$ ipython --no-banner

In [1]: import numpy as np

In [2]: np.set_printoptions(precision=3, suppress=True, linewidth=140)

In [3]: X = np.load("data.npy")

In [4]: X
Out[4]: 
array([[1.   , 0.   , 0.   , 0.   , 0.   , 0.   ],
       [0.   , 0.333, 0.   , 0.333, 0.333, 0.   ],
       [0.2  , 0.2  , 0.2  , 0.2  , 0.   , 0.2  ],
       [0.   , 0.   , 0.   , 0.667, 0.333, 0.   ],
       [0.25 , 0.   , 0.25 , 0.25 , 0.25 , 0.   ],
       [0.333, 0.   , 0.   , 0.333, 0.   , 0.333]])

In [5]: r0, r1 = X[4], X[5]

In [6]: round(float(r0 @ r1), 3)
Out[6]: 0.167

In [7]: pr = (r0 @ r1) / (r0 @ r0) * r0

In [8]: (r1 - pr) @ r0
Out[8]: np.float64(0.0)

In [9]: np.outer(r0, r1)
Out[9]: 
array([[0.083, 0.   , 0.   , 0.083, 0.   , 0.083],
       [0.   , 0.   , 0.   , 0.   , 0.   , 0.   ],
       [0.083, 0.   , 0.   , 0.083, 0.   , 0.083],
       [0.083, 0.   , 0.   , 0.083, 0.   , 0.083],
       [0.083, 0.   , 0.   , 0.083, 0.   , 0.083],
       [0.   , 0.   , 0.   , 0.   , 0.   , 0.   ]])

In [10]: pr
Out[10]: array([0.167, 0.   , 0.167, 0.167, 0.167, 0.   ])

In [11]: r0 = np.array([2, 1])

In [12]: np.cross(X[5, :3], X[1, :3])
Out[12]: array([0.   , 0.   , 0.111])

In [13]: np.correlate(X[5], X[1], "full")
Out[13]: array([0.   , 0.111, 0.111, 0.   , 0.222, 0.111, 0.111, 0.222, 0.   , 0.111, 0.   ])

In [14]: F = np.loadtxt("case0.csv", delimiter=",")

In [15]: F
Out[15]: 
array([[-1., -1., -1., -1., -1.],
       [-1., -2., -2., -2., -2.],
       [-1., -2., -3., -3., -3.],
       [-1., -2., -3., -4., -4.],
       [-1., -2., -3., -4., -5.]])

In [16]: theta = np.radians(30)

In [17]: Rm = np.eye(5)

In [18]: Rm[4, 4] = Rm[0, 0] = np.cos(theta)

In [19]: Rm[4, 0], Rm[0, 4] = -np.sin(theta), np.sin(theta)

In [20]: Rm
Out[20]: 
array([[ 0.866,  0.   ,  0.   ,  0.   ,  0.5  ],
       [ 0.   ,  1.   ,  0.   ,  0.   ,  0.   ],
       [ 0.   ,  0.   ,  1.   ,  0.   ,  0.   ],
       [ 0.   ,  0.   ,  0.   ,  1.   ,  0.   ],
       [-0.5  ,  0.   ,  0.   ,  0.   ,  0.866]])

In [21]: other = F @ Rm.T

In [22]: np.abs(other - F).max(axis=0)
Out[22]: array([2.366, 0.   , 0.   , 0.   , 1.17 ])

In [23]: other
Out[23]: 
array([[-1.366, -1.   , -1.   , -1.   , -0.366],
       [-1.866, -2.   , -2.   , -2.   , -1.232],
       [-2.366, -2.   , -3.   , -3.   , -2.098],
       [-2.866, -2.   , -3.   , -4.   , -2.964],
       [-3.366, -2.   , -3.   , -4.   , -3.83 ]])

In [24]: round(np.linalg.det(Rm), 3), round(float(np.trace(Rm)), 3)
Out[24]: (np.float64(1.0), 4.732)

In [25]: np.allclose(np.linalg.norm(F, axis=1), np.linalg.norm(other, axis=1))
Out[25]: True

In [26]: np.allclose(F @ F.T, other @ other.T)
Out[26]: True
